% ipython --no-banner

In [1]: import numpy as np

In [2]: np.set_printoptions(suppress=True, linewidth=160)

In [3]: M = np.load("mat.npy")

In [4]: M
Out[4]: 
array([[2, 9, 5, 5, 1, 9],
       [9, 2, 9, 5, 5, 1],
       [1, 9, 2, 9, 5, 5],
       [5, 1, 9, 2, 9, 5],
       [5, 5, 1, 9, 2, 9],
       [9, 5, 5, 1, 9, 2]])

In [5]: x = np.array([-1, -3, 2, -3, -2, -1])

In [6]: target = M @ x

In [7]: coef, lr = np.zeros(6), 1 / np.linalg.norm(M, 2) ** 2

In [8]: for i in range(6):
   ...:     coef -= lr * M.T @ (M @ coef - target)
   ...:     if i % 2 == 0: print(i, round(np.linalg.norm(M @ coef - target), 4))
   ...: 
0 34.138
2 24.3498
4 19.2029

In [9]: coef.round(4)
Out[9]: array([-0.6751, -2.3143, -0.0883, -2.2715, -0.8421, -1.8088])

In [10]: round(float(np.linalg.cond(M)), 4)
Out[10]: 6.7648

In [11]: Q, r_ = np.linalg.qr(M)

In [12]: np.allclose(r_.T @ r_, M.T @ M)
Out[12]: True

In [13]: round(abs(r_[0, 0]), 4), round(float(np.linalg.norm(M[:, 0])), 4)
Out[13]: (np.float64(14.7309), 14.7309)

In [14]: np.round(np.sort(np.abs(np.fft.fft(M[0]))), 4), np.round(np.sort(np.linalg.svd(M, compute_uv=False)), 4)
Out[14]: 
(array([ 4.5826,  4.5826,  6.0828,  6.0828, 15.    , 31.    ]),
 array([ 4.5826,  4.5826,  6.0828,  6.0828, 15.    , 31.    ]))

In [15]: M @ (-1.0) ** np.arange(6)
Out[15]: array([-15.,  15., -15.,  15., -15.,  15.])

In [16]: (M @ M)[0]
Out[16]: array([201, 136, 192, 128, 200, 104])

In [17]: M @ np.ones(6)
Out[17]: array([31., 31., 31., 31., 31., 31.])

In [18]: Q, vecs = np.linalg.qr(M[:, :1])[0], np.linalg.qr(M[:, 1:])[0]

In [19]: s = np.linalg.svd(Q.T @ vecs, compute_uv=False)

In [20]: np.round(np.degrees(np.arccos(s.clip(0, 1))), 4)
Out[20]: array([25.0027])

In [21]: round(float(np.linalg.norm(Q @ Q.T - vecs @ vecs.T, 2)), 4)
Out[21]: 1.0

In [22]: A = np.loadtxt("test15.csv", delimiter=",")

In [23]: A
Out[23]: 
array([[  2.,   0.,   2.,  -5.,  -3.,   1.],
       [  3.,   0.,   5.,  -6.,  -1.,  -1.],
       [  1.,   0.,   0., -10.,   3.,   3.],
       [  2.,  -3.,   0., -10.,   2.,  -2.],
       [  2.,  -4.,  -1., -14.,   5.,  -7.],
       [ -3.,  -9.,  -5.,  -9.,   1., -12.],
       [ -7., -10.,  -6.,  -8.,   5., -13.],
       [ -2., -11.,  -6.,  -6.,   3., -11.],
       [ -4., -14.,  -6.,  -7.,   6., -14.],
       [ -7., -15.,  -4.,  -3.,   9., -17.],
       [-12., -11.,  -3.,  -3.,   4., -20.],
       [-11.,  -9.,  -8.,  -6.,   7., -21.],
       [-10.,  -5.,  -8.,  -9.,  12., -20.],
       [ -9.,  -8., -11.,  -6.,  14., -17.],
       [ -5.,  -3.,  -9., -10.,  11., -19.],
       [ -5.,  -4.,  -6.,  -7.,  13., -20.],
       [ -4.,  -5.,  -8.,  -4.,  17., -23.],
       [ -1.,  -4.,  -6.,  -4.,  13., -25.],
       [  1.,  -5.,  -5.,  -1.,  16., -22.],
       [  2.,  -3.,  -7.,   3.,  15., -27.],
       [  1.,   2., -11.,   5.,  15., -29.],
       [  1.,   5.,  -9.,   3.,  16., -27.],
       [  3.,   8.,  -9.,   8.,  20., -29.],
       [  3.,   9.,  -7.,   4.,  19., -26.],
       [  3.,  12.,  -7.,   9.,  16., -31.],
       [  3.,  12., -10.,  10.,  15., -31.],
       [ -2.,  13., -13.,   8.,  14., -31.],
       [  0.,  15., -14.,   3.,  17., -31.],
       [ -2.,  19., -15.,   4.,  17., -33.],
       [ -5.,  19., -15.,   7.,  22., -30.]])

In [24]: A2 = np.c_[A[:, :5] @ np.array([[2, -1, 1, 2, 0],
    ...:     [0, 1, -1, 2, 2],
    ...:     [1, 0, 1, 2, -1],
    ...:     [2, -1, 1, -2, -1],
    ...:     [1, -1, 0, -1, 1]]), np.array([-1, -2, -2, -2, 0, 1, -1, 2, -3, 3, 0, -1, -2, 0, 3, -3, -1, 0, 0, 2, -3, 0, -2, -3, 3, -1, 2, 2, 2, -1])]

In [25]: A2
Out[25]: 
array([[ -7.,   6.,  -1.,  21.,   0.,  -1.],
       [ -2.,   4.,   2.,  29.,   0.,  -2.],
       [-15.,   6.,  -9.,  19.,  13.,  -2.],
       [-14.,   3.,  -5.,  16.,   6.,  -2.],
       [-20.,   3.,  -9.,  17.,  12.,   0.],
       [-28.,   2.,  -8., -17.,  -3.,   1.],
       [-31.,   0., -11., -35.,  -1.,  -1.],
       [-19.,  -6.,  -3., -29.,  -7.,   2.],
       [-22.,  -9.,  -3., -40.,  -9.,  -3.],
       [-15., -14.,   1., -55., -14.,   3.],
       [-29.,   0.,  -7., -50., -12.,   0.],
       [-35.,   1., -16., -51.,   3.,  -1.],
       [-34.,   2., -22., -40.,  19.,  -2.],
       [-27.,  -7., -18., -58.,  15.,   0.],
       [-28.,   1., -21., -25.,  24.,   3.],
       [-17.,  -5., -14., -29.,  18.,  -3.],
       [ -7., -14., -11., -43.,  19.,  -1.],
       [ -3., -12.,  -7., -27.,  15.,   0.],
       [ 11., -21.,   0., -32.,  12.,   0.],
       [ 18., -23.,   1., -37.,  13.,   2.],
       [ 16., -19.,  -7., -41.,  25.,  -3.],
       [ 15., -15., -10., -28.,  32.,   0.],
       [ 33., -23.,  -6., -32.,  37.,  -2.],
       [ 26., -17.,  -9., -17.,  40.,  -3.],
       [ 33., -16.,  -7., -18.,  38.,   3.],
       [ 31., -16.,  -9., -25.,  39.,  -1.],
       [ 13.,  -7., -20., -34.,  45.,   2.],
       [  9.,  -5., -26., -21.,  58.,   2.],
       [  6.,   0., -32., -21.,  66.,   2.],
       [ 11.,  -5., -32., -38.,  68.,  -1.]])

In [26]: np.round(np.linalg.norm(np.linalg.qr(A)[0].T @ A2, axis=0) ** 2 / ((A2 ** 2).sum(axis=0) + 1e-12), 4)
Out[26]: array([1.    , 1.    , 1.    , 1.    , 1.    , 0.1621])

In [27]: np.linalg.matrix_rank(np.c_[A, A2])
Out[27]: np.int64(7)

In [28]: np.round(np.linalg.lstsq(A, A2[:, 0])[0], 4) + 0
Out[28]: array([2., 0., 1., 2., 1., 0.])

In [29]: hat = A2 @ np.linalg.solve(A2.T @ A2, A2.T)

In [30]: np.allclose(hat @ hat, hat)
Out[30]: True

In [31]: np.round(np.linalg.eigvalsh(hat), 4) + 0
Out[31]: array([0., 0., 0., 0., 0., 0., 0., 0., 0., 0., 0., 0., 0., 0., 0., 0., 0., 0., 0., 0., 0., 0., 0., 0., 1., 1., 1., 1., 1., 1.])

In [32]: dist = np.linalg.norm(A[:, None] - A[None], axis=-1)

In [33]: (dist + 1e9 * np.eye(30)).round(6).argmin(axis=1)
Out[33]: array([ 1,  0,  3,  2,  3,  7,  8,  5,  6,  8, 11, 10, 14, 12, 15, 14, 17, 18, 17, 20, 21, 20, 23, 22, 25, 24, 25, 28, 27, 28])

In [34]: dist.shape
Out[34]: (30, 30)

In [35]: dist[1].round(6).argsort(kind="stable")[:4]
Out[35]: array([1, 0, 3, 2])

In [36]: np.linalg.matrix_rank(dist ** 2)
Out[36]: np.int64(8)

In [37]: dist.mean(axis=1).argmax()
Out[37]: np.int64(29)

In [38]: m1 = np.load("arr.npy")

In [39]: m1
Out[39]: 
array([[ 0.0319,  0.2409, -1.2644, -0.4966, -0.8605,  0.6244],
       [ 1.    ,  0.9   , -0.2   , -2.1   , -0.2   ,  0.6   ],
       [-0.7   ,  1.1   , -1.    ,  0.    ,  0.    , -0.9   ],
       [-0.3   ,  0.7   , -0.5   , -0.8   , -1.3   ,  0.5   ],
       [ 0.9   , -1.6   , -0.3   ,  1.    , -1.    , -1.    ],
       [ 0.1   ,  0.4   , -0.8   , -0.3   , -0.7   , -1.7   ]])

In [40]: x = np.array([2, 0, 1, 1, 3, 3])

In [41]: np.round(m1 * x, 4)
Out[41]: 
array([[ 0.0638,  0.    , -1.2644, -0.4966, -2.5815,  1.8732],
       [ 2.    ,  0.    , -0.2   , -2.1   , -0.6   ,  1.8   ],
       [-1.4   ,  0.    , -1.    ,  0.    ,  0.    , -2.7   ],
       [-0.6   ,  0.    , -0.5   , -0.8   , -3.9   ,  1.5   ],
       [ 1.8   , -0.    , -0.3   ,  1.    , -3.    , -3.    ],
       [ 0.2   ,  0.    , -0.8   , -0.3   , -2.1   , -5.1   ]])

In [42]: m1 @ np.eye(6)[3]
Out[42]: array([-0.4966, -2.1   ,  0.    , -0.8   ,  1.    , -0.3   ])

In [43]: np.round((m1 * x).sum(axis=1), 4)
Out[43]: array([-2.4055,  0.9   , -5.1   , -4.3   , -3.5   , -8.1   ])

In [44]: np.sign((m1 @ x).round(6))
Out[44]: array([-1.,  1., -1., -1., -1., -1.])

In [45]: Q, r_ = np.linalg.qr(m1)

In [46]: round(float(abs(r_[0, 0])), 4), round(np.linalg.norm(m1[:, 0]), 4)
Out[46]: (1.5495, np.float64(1.5495))

In [47]: np.round(np.abs(np.diag(r_)), 4)
Out[47]: array([1.5495, 2.0941, 1.7308, 0.6659, 0.9552, 0.8516])

In [48]: np.allclose(r_.T @ r_, m1.T @ m1)
Out[48]: True

In [49]: np.round(Q.T @ Q, 4) + 0
Out[49]: 
array([[1., 0., 0., 0., 0., 0.],
       [0., 1., 0., 0., 0., 0.],
       [0., 0., 1., 0., 0., 0.],
       [0., 0., 0., 1., 0., 0.],
       [0., 0., 0., 0., 1., 0.],
       [0., 0., 0., 0., 0., 1.]])

In [50]: np.trace(Q @ Q.T)
Out[50]: np.float64(6.0)

In [51]: Q.shape, r_.shape
Out[51]: ((6, 6), (6, 6))

In [52]: W1 = np.array([[-3, 2], [2, -5], [3, -4], [-3, -3], [-1, -4], [1, 0]])

In [53]: coef = np.array([-3, -7])

In [54]: hid = np.maximum(m1 @ W1 + coef, 0)

In [55]: np.linalg.matrix_rank(hid)
Out[55]: np.int64(2)

In [56]: (hid > 0).astype(int)
Out[56]: 
array([[0, 1],
       [1, 0],
       [0, 0],
       [1, 0],
       [0, 1],
       [0, 0]])

In [57]: np.round((hid > 0).mean(axis=0), 4)
Out[57]: array([0.3333, 0.3333])

In [58]: hid.round(4)
Out[58]: 
array([[0.    , 1.8487],
       [2.3   , 0.    ],
       [0.    , 0.    ],
       [2.    , 0.    ],
       [0.    , 5.    ],
       [0.    , 0.    ]])

In [59]: C = np.array([[2, 2], [1, 2]])

In [60]: W1 @ C
Out[60]: 
array([[ -4,  -2],
       [ -1,  -6],
       [  2,  -2],
       [ -9, -12],
       [ -6, -10],
       [  2,   2]])

In [61]: (hid @ C).round(6).argmax(axis=1)
Out[61]: array([1, 0, 0, 0, 1, 0])

In [62]: np.round(hid @ C, 4)
Out[62]: 
array([[ 1.8487,  3.6974],
       [ 4.6   ,  4.6   ],
       [ 0.    ,  0.    ],
       [ 4.    ,  4.    ],
       [ 5.    , 10.    ],
       [ 0.    ,  0.    ]])

In [63]: np.round((m1 - m1.T) / 2, 4)
Out[63]: 
array([[ 0.    , -0.3796, -0.2822, -0.0983, -0.8802,  0.2622],
       [ 0.3796,  0.    , -0.65  , -1.4   ,  0.7   ,  0.1   ],
       [ 0.2822,  0.65  ,  0.    ,  0.25  ,  0.15  , -0.05  ],
       [ 0.0983,  1.4   , -0.25  ,  0.    , -1.15  ,  0.4   ],
       [ 0.8802, -0.7   , -0.15  ,  1.15  ,  0.    , -0.15  ],
       [-0.2622, -0.1   ,  0.05  , -0.4   ,  0.15  ,  0.    ]])

In [64]: np.round((m1 + m1.T) / 2, 4)
Out[64]: 
array([[ 0.0319,  0.6204, -0.9822, -0.3983,  0.0197,  0.3622],
       [ 0.6204,  0.9   ,  0.45  , -0.7   , -0.9   ,  0.5   ],
       [-0.9822,  0.45  , -1.    , -0.25  , -0.15  , -0.85  ],
       [-0.3983, -0.7   , -0.25  , -0.8   , -0.15  ,  0.1   ],
       [ 0.0197, -0.9   , -0.15  , -0.15  , -1.    , -0.85  ],
       [ 0.3622,  0.5   , -0.85  ,  0.1   , -0.85  , -1.7   ]])

In [65]: np.allclose(m1, m1.T)
Out[65]: False

In [66]: np.round(np.abs(np.linalg.eigvals(m1)).max(), 4)
Out[66]: np.float64(2.6068)

In [67]: np.round(np.sort(np.abs(np.linalg.eigvals(m1))), 4)
Out[67]: array([0.7272, 0.7272, 1.2279, 1.2279, 1.4636, 2.6068])

In [68]: assert m1 == m1.T
Traceback (most recent call last):
  Cell In[68], line 1
    assert m1 == m1.T
ValueError: The truth value of an array with more than one element is ambiguous. Use a.any() or a.all()


In [69]: round(float(np.linalg.det(m1)), 4)
Out[69]: 3.042
